% ipython --no-banner

In [1]: import numpy as np

In [2]: np.set_printoptions(suppress=True, linewidth=140)

In [3]: def tidy(a):
   ...:     return np.round(a, 1) + 0
   ...: 

In [4]: J = np.diag(np.array([0, -3, 2, -3, 0, 1]))

In [5]: print(J)
[[ 0  0  0  0  0  0]
 [ 0 -3  0  0  0  0]
 [ 0  0  2  0  0  0]
 [ 0  0  0 -3  0  0]
 [ 0  0  0  0  0  0]
 [ 0  0  0  0  0  1]]

In [6]: print(tidy(np.linalg.norm(J, 2) / np.linalg.norm(J)))
0.6

In [7]: print([round(float(x), 1) for x in np.linalg.svd(J, compute_uv=False)[:3]])
[3.0, 3.0, 2.0]

In [8]: print(np.linalg.matrix_rank(J, rtol=0.1))
4

In [9]: print(np.allclose(J[:-1].T @ np.linalg.lstsq(J[:-1].T, J[-1])[0], J[-1]))
False

In [10]: print(np.unique(J.round(6), axis=0).shape)
(5, 6)

In [11]: print(np.linalg.lstsq(J[:-1].T, J[-1])[2])
3

In [12]: print(tidy(J @ np.linalg.pinv(J) @ J))
[[ 0.  0.  0.  0.  0.  0.]
 [ 0. -3.  0.  0.  0.  0.]
 [ 0.  0.  2.  0.  0.  0.]
 [ 0.  0.  0. -3.  0.  0.]
 [ 0.  0.  0.  0.  0.  0.]
 [ 0.  0.  0.  0.  0.  1.]]

In [13]: print(np.abs(np.diag(np.linalg.qr(J)[1])) > 1e-9)
[False  True  True  True False  True]

In [14]: print(tidy(np.trace(np.linalg.pinv(J) @ J)))
4.0

In [15]: rk = np.linalg.matrix_rank(J)

In [16]: print(rk)
4

In [17]: N = np.linalg.svd(J)[2][rk:].T

In [18]: print([int(np.linalg.matrix_rank(J[:i])) for i in range(1, len(J) + 1)])
[0, 1, 2, 3, 3, 4]

In [19]: print(N.shape)
(6, 2)

In [20]: print([int(np.linalg.matrix_rank(J[:, :j + 1])) for j in range(6)])
[0, 1, 2, 3, 3, 4]

In [21]: print(J @ N)
[[0. 0.]
 [0. 0.]
 [0. 0.]
 [0. 0.]
 [0. 0.]
 [0. 0.]]
